% python3 -q
>>> import numpy as np
>>> import numpy.linalg as la
>>> np.set_printoptions(precision=2, suppress=True, linewidth=100)
>>> rnd = lambda a: np.round(a, 2) + 0
>>> X = np.load("a.npy")
>>> X
array([[-2,  2, -1],
       [ 0, -1, -3],
       [ 0,  0, -1]])
>>> la.matrix_rank(X - X[0, 0] * np.eye(3))
np.int64(2)
>>> la.matrix_power(X - np.diag(np.diag(X)), 3)
array([[0, 0, 0],
       [0, 0, 0],
       [0, 0, 0]])
>>> X @ X
array([[ 4, -6, -3],
       [ 0,  1,  6],
       [ 0,  0,  1]])
>>> M2 = X / np.sqrt((X ** 2).mean(axis=1, keepdims=True))
>>> rnd(X - X.mean(axis=1, keepdims=True))
array([[-1.67,  2.33, -0.67],
       [ 1.33,  0.33, -1.67],
       [ 0.33,  0.33, -0.67]])
>>> rnd(M2[0])
array([-1.15,  1.15, -0.58])
>>> C = 10 * np.array([[0.8, -0.2, -0.7], [0.0, 0.0, -0.3], [-0.8, -1.3, -1.2]])
>>> rng = np.random.default_rng(994)
>>> labels = rng.integers(0, 3, 23)
>>> data = C[labels] + rng.normal(size=(23, 3))
>>> rnd(data)
array([[ -8.75, -13.54, -12.69],
       [ -0.97,   0.29,  -3.93],
       [  8.01,  -2.2 ,  -7.15],
       [  7.55,  -0.78,  -6.64],
       [ -7.76, -12.96, -15.05],
       [  5.53,  -2.15,  -7.89],
       [ -8.58, -12.48, -12.32],
       [ -0.03,   0.76,  -3.96],
       [  7.78,  -1.06,  -7.26],
       [ -7.72, -13.34, -11.07],
       [  7.37,  -2.76,  -6.74],
       [ -0.29,   0.74,  -2.61],
       [ -8.29, -13.19, -12.6 ],
       [ -6.55, -14.26, -11.5 ],
       [  1.16,  -0.81,  -2.34],
       [  7.2 ,  -1.78,  -6.11],
       [ -6.62, -12.91, -10.  ],
       [  7.76,  -3.1 ,  -6.54],
       [  7.59,  -1.88,  -8.33],
       [  0.38,   1.  ,  -2.47],
       [ -8.09, -11.41, -10.56],
       [ -6.71, -12.85, -12.23],
       [ -6.86, -12.49, -12.26]])
>>> Xs = data - data.mean(axis=0)
>>> evecs = la.svd(Xs)[2][:2]
>>> M2 = Xs - Xs @ evecs.T @ evecs
>>> la.norm(M2, axis=1).round(6).argmax()
np.int64(4)
>>> rnd(np.cov(Xs @ evecs.T, rowvar=False))
array([[86.18,  0.  ],
       [ 0.  , 10.51]])
>>> rnd(M2.std(axis=0))
array([0.2, 0.6, 0.7])
>>> rnd(np.diag(evecs.T @ evecs))
array([0.95, 0.6 , 0.44])
